>>> import numpy as np
>>> from numpy import linalg as LA
>>> np.set_printoptions(precision=3, suppress=True, linewidth=140)
>>> C = np.array([[-0.3, -0.8, -1.3, -0.6, -0.4, -0.8],
...     [0.6, 1.8, -1.1, -1.3, -0.3, -0.6]])
>>> rng = np.random.default_rng(653821)
>>> K = np.array([[0, 0],
...     [-1, 1],
...     [0, 0],
...     [-2, -2],
...     [0, 1],
...     [2, 0],
...     [2, 1],
...     [-1, 1],
...     [-2, 0],
...     [-2, -1],
...     [2, 1],
...     [0, 1],
...     [2, 0],
...     [0, 2],
...     [1, -1],
...     [-2, 0],
...     [0, -2],
...     [0, 2],
...     [-1, 1],
...     [1, 1],
...     [0, 0],
...     [2, 2],
...     [0, 1],
...     [-2, 1],
...     [-2, -2],
...     [0, 2],
...     [-1, 0],
...     [1, -2],
...     [2, -2],
...     [-2, 1],
...     [1, 2]]) @ C + 0.3 * rng.normal(size=(31, 6))
>>> K
array([[ 0.057,  0.178, -0.078,  0.057,  0.604,  0.188],
       [ 1.111,  2.59 , -0.145, -0.556,  0.274, -0.032],
       [-0.53 , -0.583,  0.216,  0.446,  0.267, -0.014],
       [-1.359, -2.136,  4.6  ,  4.409,  1.678,  2.703],
       [ 0.535,  2.27 , -0.993, -1.254, -0.668, -0.979],
       [-0.293, -1.975, -2.36 , -0.99 , -0.86 , -1.766],
       [-0.337,  0.044, -3.569, -2.618, -1.298, -2.594],
       [ 0.995,  2.199,  0.49 , -0.6  , -0.211, -0.018],
       [ 0.277,  1.409,  2.787,  1.114,  1.075,  2.172],
       [-0.029,  0.14 ,  3.601,  2.857,  1.61 ,  2.5  ],
       [ 0.045,  0.206, -3.158, -2.29 , -1.187, -2.12 ],
       [ 0.429,  1.863, -0.937, -1.708, -0.632, -0.688],
       [-0.358, -1.438, -2.567, -1.154, -0.429, -1.631],
       [ 0.728,  3.523, -2.112, -2.224, -0.451, -0.805],
       [-0.969, -2.632,  0.068,  1.196, -0.093,  0.067],
       [ 1.255,  1.554,  2.392,  1.617,  0.702,  1.19 ],
       [-0.959, -3.729,  2.78 ,  2.637,  0.184,  1.032],
       [ 1.054,  3.044, -2.127, -2.456, -0.573, -1.062],
       [ 0.989,  2.595,  0.077, -0.705, -0.528,  0.406],
       [ 0.283,  1.24 , -2.658, -1.966, -0.953, -1.496],
       [ 0.802, -0.687,  0.37 , -0.323,  0.329, -0.137],
       [ 1.035,  2.333, -5.068, -3.743, -1.545, -2.758],
       [ 1.053,  1.607, -1.22 , -1.232, -0.423, -0.434],
       [ 1.092,  3.445,  1.481, -0.13 , -0.054,  0.975],
       [-0.791, -2.178,  4.771,  3.627,  1.739,  2.019],
       [ 1.276,  3.496, -2.17 , -2.305, -0.632, -1.66 ],
       [ 0.135,  0.758,  1.37 ,  0.2  ,  0.59 ,  0.624],
       [-1.06 , -4.346,  0.51 ,  2.463,  0.142,  0.639],
       [-1.611, -5.149, -0.555,  1.404, -0.331, -0.237],
       [ 1.11 ,  3.251,  1.153, -0.103,  0.753,  0.629],
       [ 0.803,  2.888, -3.133, -3.002, -1.1  , -2.092]])
>>> D = LA.norm(K[:, None] - K[None], axis=-1)
>>> np.flatnonzero(D[20] < D.mean() / 2)
array([ 0,  2, 20, 26])
>>> D.mean(axis=1).argmax()
np.int64(3)
>>> np.unravel_index(D.round(6).argmax(), D.shape)
(np.int64(3), np.int64(21))
>>> (D + 1e9 * np.eye(31)).round(6).argmin(axis=1)
array([ 2,  7,  0, 24, 11, 12, 10, 18, 15,  8,  6,  4,  5, 17,  2,  8, 27, 13,  7, 10,  0, 30, 11, 29,  3, 17,  0, 28, 27, 23, 25])
>>> LA.matrix_rank(D ** 2)
np.int64(8)
